>>> import numpy as np
>>> np.set_printoptions(suppress=True, linewidth=160)
>>> def rd(a):
...     return np.round(a, 3) + 0
... 
>>> rng = np.random.default_rng(172431)
>>> lab = rng.integers(0, 2, 3)
>>> data = (lab[:, None] == lab) * -1 + np.eye(3)
>>> data
array([[ 0., -1., -1.],
       [-1.,  0., -1.],
       [-1., -1.,  0.]])
>>> data @ (-1.0) ** np.arange(3)
array([ 0., -2.,  0.])
>>> np.fft.fft(data[0])
array([-2.+0.j,  1.+0.j,  1.+0.j])
>>> np.allclose(data @ data.T, data.T @ data)
True
>>> W0 = np.array([[3.0, 0.0, 0.0, 0.0],
...     [4.0, 1.0, 0.0, 0.0],
...     [0.0, 0.0, 5.0, 2.0],
...     [0.0, 0.0, 3.0, 0.0]])
>>> hat = np.triu(np.array([[-3, -2, 2, 0], [-1, 1, 0, 0], [-1, -3, 2, -2], [3, 2, -1, -2]]), 1) + np.eye(4)
>>> A2 = hat @ W0 @ np.linalg.inv(hat)
>>> hat @ W0 - W0 @ hat
array([[-8.,  4.,  4.,  4.],
       [ 0.,  8., -8.,  0.],
       [ 0.,  0., -6., 10.],
       [ 0.,  0.,  0.,  6.]])
>>> np.linalg.matrix_rank(A2)
np.int64(4)
>>> rd(np.poly(A2))
array([  1.,  -9.,  17.,   9., -18.])
>>> x0 = np.array([2, -2, 5, 4])
>>> rhs = W0 @ x0
>>> c, lr = np.zeros(4), 1 / np.linalg.norm(W0, 2) ** 2
>>> for i in range(25):
...     c -= lr * W0.T @ (W0 @ c - rhs)
...     if i % 5 == 0: print(i, round(np.linalg.norm(W0 @ c - rhs), 3))
... 
0 3.695
5 2.377
10 2.136
15 1.927
20 1.743
>>> rd(np.linalg.cond(W0))
np.float64(10.273)
>>> w, V = np.linalg.eig(W0)
>>> rd(np.sort(np.linalg.eigvals(W0.T)))
array([-1.,  1.,  3.,  6.])
>>> rd(np.sort(np.linalg.eigvals(np.linalg.inv(W0))))
array([-1.   ,  0.167,  0.333,  1.   ])
>>> rd(W0 @ V[:, 0] - w[0] * V[:, 0])
array([0., 0., 0., 0.])
>>> w
array([-1.,  6.,  1.,  3.])
>>> mat = np.load("layer7.npy")
>>> mat
array([[8, 0, 0, 0, 0, 0, 0],
       [7, 2, 0, 0, 0, 0, 0],
       [2, 6, 5, 0, 0, 0, 0],
       [1, 3, 3, 4, 0, 0, 0],
       [1, 6, 8, 9, 5, 0, 0],
       [4, 9, 0, 0, 9, 0, 0],
       [1, 0, 7, 8, 8, 2, 7]])
>>> x0 = np.array([-1, -1, -3, 2, 3, 2, 1])
>>> a = np.maximum(mat @ x0, 0)
>>> rd(np.tanh(mat @ x0))
array([-1.   , -1.   , -1.   , -1.   ,  0.964,  1.   ,  1.   ])
>>> a
array([ 0,  0,  0,  0,  2, 14, 29])
>>> left, sigma, VT = np.linalg.svd(mat, full_matrices=False)
>>> rd(left.T @ mat @ VT.T)
array([[22.419,  0.   ,  0.   ,  0.   ,  0.   ,  0.   ,  0.   ],
       [ 0.   , 12.896,  0.   ,  0.   ,  0.   ,  0.   ,  0.   ],
       [ 0.   ,  0.   ,  8.91 ,  0.   ,  0.   ,  0.   ,  0.   ],
       [ 0.   ,  0.   ,  0.   ,  8.225,  0.   ,  0.   ,  0.   ],
       [ 0.   ,  0.   ,  0.   ,  0.   ,  3.918,  0.   ,  0.   ],
       [ 0.   ,  0.   ,  0.   ,  0.   ,  0.   ,  1.306,  0.   ],
       [ 0.   ,  0.   ,  0.   ,  0.   ,  0.   ,  0.   ,  0.   ]])
>>> rd(VT @ VT.T)
array([[1., 0., 0., 0., 0., 0., 0.],
       [0., 1., 0., 0., 0., 0., 0.],
       [0., 0., 1., 0., 0., 0., 0.],
       [0., 0., 0., 1., 0., 0., 0.],
       [0., 0., 0., 0., 1., 0., 0.],
       [0., 0., 0., 0., 0., 1., 0.],
       [0., 0., 0., 0., 0., 0., 1.]])
>>> rd(sigma / sigma[0])
array([1.   , 0.575, 0.397, 0.367, 0.175, 0.058, 0.   ])
>>> (sigma > 1e-8).sum()
np.int64(6)
>>> rd(sigma)
array([22.419, 12.896,  8.91 ,  8.225,  3.918,  1.306,  0.   ])
>>> rd(np.sqrt((sigma ** 2).sum())), rd(np.linalg.norm(mat))
(np.float64(28.862), np.float64(28.862))
>>> left.shape, sigma.shape, VT.shape
((7, 7), (7,), (7, 7))
>>> rd(left.T @ left)
array([[1., 0., 0., 0., 0., 0., 0.],
       [0., 1., 0., 0., 0., 0., 0.],
       [0., 0., 1., 0., 0., 0., 0.],
       [0., 0., 0., 1., 0., 0., 0.],
       [0., 0., 0., 0., 1., 0., 0.],
       [0., 0., 0., 0., 0., 1., 0.],
       [0., 0., 0., 0., 0., 0., 1.]])
>>> np.abs(left[:, 0]).round(6).argmax()
np.int64(4)
>>> K = np.loadtxt("out14.csv", delimiter=",")
>>> K
array([[ 1.702,  0.398,  0.22 ,  0.409],
       [-0.8  , -0.8  ,  1.   , -0.3  ],
       [ 1.7  ,  0.4  ,  0.3  ,  0.7  ]])
>>> rd(K.mean(axis=0))
array([ 0.867, -0.001,  0.507,  0.27 ])
>>> np.linalg.matrix_rank(K)
np.int64(3)
>>> rd(K.sum(axis=0))
array([ 2.602, -0.002,  1.52 ,  0.809])
>>> rd(np.linalg.norm(K))
np.float64(3.045)
>>> rd(np.linalg.svd(K, compute_uv=False))
array([2.791, 1.201, 0.197])
>>> x0 = np.array([6, 1, 2, 5])
>>> a = np.maximum(K @ x0, 0)
>>> np.flatnonzero(a > 1e-9)
array([0, 2])
>>> rd(np.maximum(K @ x0, 0) - np.maximum(-K @ x0, 0))
array([13.095, -5.1  , 14.7  ])
>>> rd(K.T @ a)
array([47.278, 11.092,  7.291, 15.646])
>>> f = np.array([-4, 2, -1])
>>> np.cross(K[1, :3], K[2, :3])
array([-0.64,  1.94,  1.04])
>>> rd(np.correlate(K[1], K[2], "full"))
array([-0.56, -0.8 ,  0.14, -1.59, -1.05,  1.58, -0.51])
